% ipython --no-banner

In [1]: import numpy as np

In [2]: import numpy.linalg as la

In [3]: np.set_printoptions(precision=2, suppress=True, linewidth=140, sign=" ")

In [4]: def tidy(a):
   ...:     return np.round(a, 2) + 0
   ...: 

In [5]: rng = np.random.default_rng(495)

In [6]: t = rng.uniform(0, 2 * np.pi, 31)

In [7]: O, _ = la.qr(np.array([[-1.3, 0.5],
   ...:     [-0.1, 0.6],
   ...:     [1.6, -0.1],
   ...:     [-0.8, 0.8],
   ...:     [1.0, -1.9],
   ...:     [-0.1, 1.6],
   ...:     [1.1, 1.4],
   ...:     [-1.3, 0.0],
   ...:     [0.1, -0.5],
   ...:     [-0.7, 1.2],
   ...:     [0.2, 0.1],
   ...:     [-0.2, -0.5],
   ...:     [0.8, 0.7],
   ...:     [-1.2, 1.0]]))

In [8]: A = 20 * np.c_[np.cos(t), np.sin(t)] @ O.T

In [9]: tidy(A)
Out[9]: 
array([[  6.21,   2.63,  -5.67,   5.7 , -10.57,   6.45,   1.73,   4.29,  -2.24,   6.9 ,  -0.28,  -1.25,   0.04,   7.79],
       [ -3.76,   2.42,   7.12,   0.06,  -4.42,   7.25,  11.98,  -6.17,  -1.94,   2.47,   1.43,  -3.36,   7.18,  -0.87],
       [  5.29,   2.96,  -4.16,   5.49, -10.97,   7.52,   3.83,   3.01,  -2.51,   7.08,  -0.01,  -1.81,   1.34,   7.33],
       [  6.91,   2.22,  -6.96,   5.73,  -9.86,   5.22,  -0.37,   5.41,  -1.92,   6.51,  -0.53,  -0.67,  -1.23,   7.99],
       [  7.25,  -0.29,  -9.7 ,   3.72,  -3.28,  -1.8 ,  -8.89,   8.  ,   0.14,   2.5 ,  -1.38,   1.99,  -5.98,   5.88],
       [  7.53,   1.53,  -8.4 ,   5.47,  -8.35,   3.22,  -3.29,   6.69,  -1.36,   5.63,  -0.86,   0.18,  -2.93,   7.86],
       [ -7.7 ,  -0.75,   9.33,  -4.87,   6.34,  -1.02,   6.01,  -7.56,   0.72,  -4.4 ,   1.14,  -1.03,   4.46,  -7.26],
       [  7.55,   0.19,  -9.65,   4.3 ,  -4.75,  -0.51,  -7.65,   7.89,  -0.26,   3.41,  -1.28,   1.56,  -5.35,   6.59],
       [ -2.41,  -3.37,   0.05,  -4.27,  10.44,  -9.03,  -8.28,   0.42,   2.8 ,  -6.57,  -0.63,   2.9 ,  -4.22,  -5.28],
       [ -5.05,   1.9 ,   8.31,  -1.1 ,  -2.28,   5.96,  11.68,  -7.08,  -1.49,   1.07,   1.5 ,  -3.12,   7.2 ,  -2.47],
       [  0.48,   3.31,   2.4 ,   3.16,  -9.19,   9.13,  10.2 ,  -2.43,  -2.72,   5.68,   0.96,  -3.28,   5.57,   3.58],
       [ -3.24,   2.59,   6.59,   0.5 ,  -5.18,   7.65,  11.97,  -5.77,  -2.09,   2.97,   1.39,  -3.42,   7.09,  -0.26],
       [ -5.8 ,   1.49,   8.92,  -1.87,  -0.78,   4.95,  11.21,  -7.53,  -1.15,   0.09,   1.5 ,  -2.89,   7.05,  -3.49],
       [ -1.25,  -3.36,  -1.45,  -3.63,   9.76,  -9.16,  -9.52,   1.65,   2.77,  -6.08,  -0.83,   3.16,  -5.08,  -4.28],
       [ -0.17,   3.24,   3.2 ,   2.75,  -8.64,   9.03,  10.7 ,  -3.07,  -2.66,   5.3 ,   1.05,  -3.37,   5.94,   2.96],
       [ -1.29,  -3.36,  -1.4 ,  -3.65,   9.79,  -9.16,  -9.48,   1.61,   2.78,  -6.1 ,  -0.83,   3.15,  -5.05,  -4.32],
       [  0.77,  -3.16,  -3.9 ,  -2.34,   8.08,  -8.88, -11.09,   3.63,   2.58,  -4.91,  -1.13,   3.42,  -6.24,  -2.37],
       [ -3.95,  -3.24,   2.17,  -5.01,  10.96,  -8.47,  -6.19,  -1.34,   2.72,  -7.  ,  -0.32,   2.41,  -2.84,  -6.46],
       [  7.65,   0.48,  -9.52,   4.61,  -5.59,   0.28,  -6.83,   7.75,  -0.5 ,   3.94,  -1.21,   1.29,  -4.91,   6.96],
       [  7.59,   0.29,  -9.61,   4.41,  -5.04,  -0.23,  -7.37,   7.85,  -0.34,   3.6 ,  -1.26,   1.47,  -5.2 ,   6.72],
       [ -2.94,  -3.34,   0.75,  -4.54,  10.67,  -8.89,  -7.63,  -0.16,   2.79,  -6.75,  -0.53,   2.75,  -3.79,  -5.7 ],
       [ -7.15,   0.41,   9.68,  -3.56,   2.91,   2.12,   9.17,  -8.01,  -0.24,  -2.26,   1.4 ,  -2.09,   6.12,  -5.68],
       [ -7.42,   0.05,   9.7 ,  -4.02,   4.04,   1.15,   8.28,  -7.97,   0.06,  -2.97,   1.34,  -1.78,   5.67,  -6.25],
       [ -5.59,   1.62,   8.76,  -1.65,  -1.22,   5.26,  11.37,  -7.41,  -1.25,   0.38,   1.5 ,  -2.96,   7.11,  -3.2 ],
       [ -6.72,   0.84,   9.52,  -2.95,   1.51,   3.25,  10.09,  -7.93,  -0.6 ,  -1.37,   1.46,  -2.43,   6.57,  -4.9 ],
       [ -1.06,  -3.35,  -1.69,  -3.52,   9.63,  -9.16,  -9.7 ,   1.84,   2.77,  -5.98,  -0.86,   3.19,  -5.2 ,  -4.11],
       [  6.81,  -0.75,  -9.56,   3.07,  -1.79,  -3.03,  -9.92,   7.95,   0.53,   1.55,  -1.45,   2.36,  -6.49,   5.06],
       [  4.46,   3.16,  -2.91,   5.21, -11.03,   8.17,   5.36,   1.96,  -2.66,   7.07,   0.2 ,  -2.2 ,   2.3 ,   6.82],
       [ -7.41,   0.06,   9.7 ,  -4.01,   4.  ,   1.18,   8.31,  -7.97,   0.05,  -2.95,   1.34,  -1.79,   5.69,  -6.24],
       [ -4.29,   2.23,   7.62,  -0.4 ,  -3.6 ,   6.78,  11.93,  -6.56,  -1.77,   1.93,   1.46,  -3.29,   7.22,  -1.51],
       [ -7.7 ,  -0.8 ,   9.29,  -4.92,   6.47,  -1.16,   5.86,  -7.52,   0.76,  -4.48,   1.12,  -0.98,   4.37,  -7.3 ]])

In [10]: # looks like rank 2

In [11]: def softmax(z):
    ...:     e = np.exp(z - z.max(axis=-1, keepdims=True))
    ...:     return e / e.sum(axis=-1, keepdims=True)
    ...: 

In [12]: tidy(softmax(A).sum(axis=1))
Out[12]: 
array([ 1.,  1.,  1.,  1.,  1.,  1.,  1.,  1.,  1.,  1.,  1.,  1.,  1.,  1.,  1.,  1.,  1.,  1.,  1.,  1.,  1.,  1.,  1.,  1.,  1.,  1.,
        1.,  1.,  1.,  1.,  1.])

In [13]: S = A @ A.T / np.sqrt(14)

In [14]: tidy(softmax(S)[30] @ A)
Out[14]: array([-7.69, -0.75,  9.33, -4.87,  6.33, -1.02,  6.01, -7.55,  0.72, -4.4 ,  1.13, -1.03,  4.46, -7.25])

In [15]: softmax(S).round(6).argmax(axis=1)
Out[15]: 
array([  0,   1,   2,   3,   4,   5,   6,   7,   8,   9,  10,  11,  12,  13,  14,  15,  16,  17,  18,  19,  20,  21,  22,  23,  24,  25,
        26,  27,  28,  29,  30])
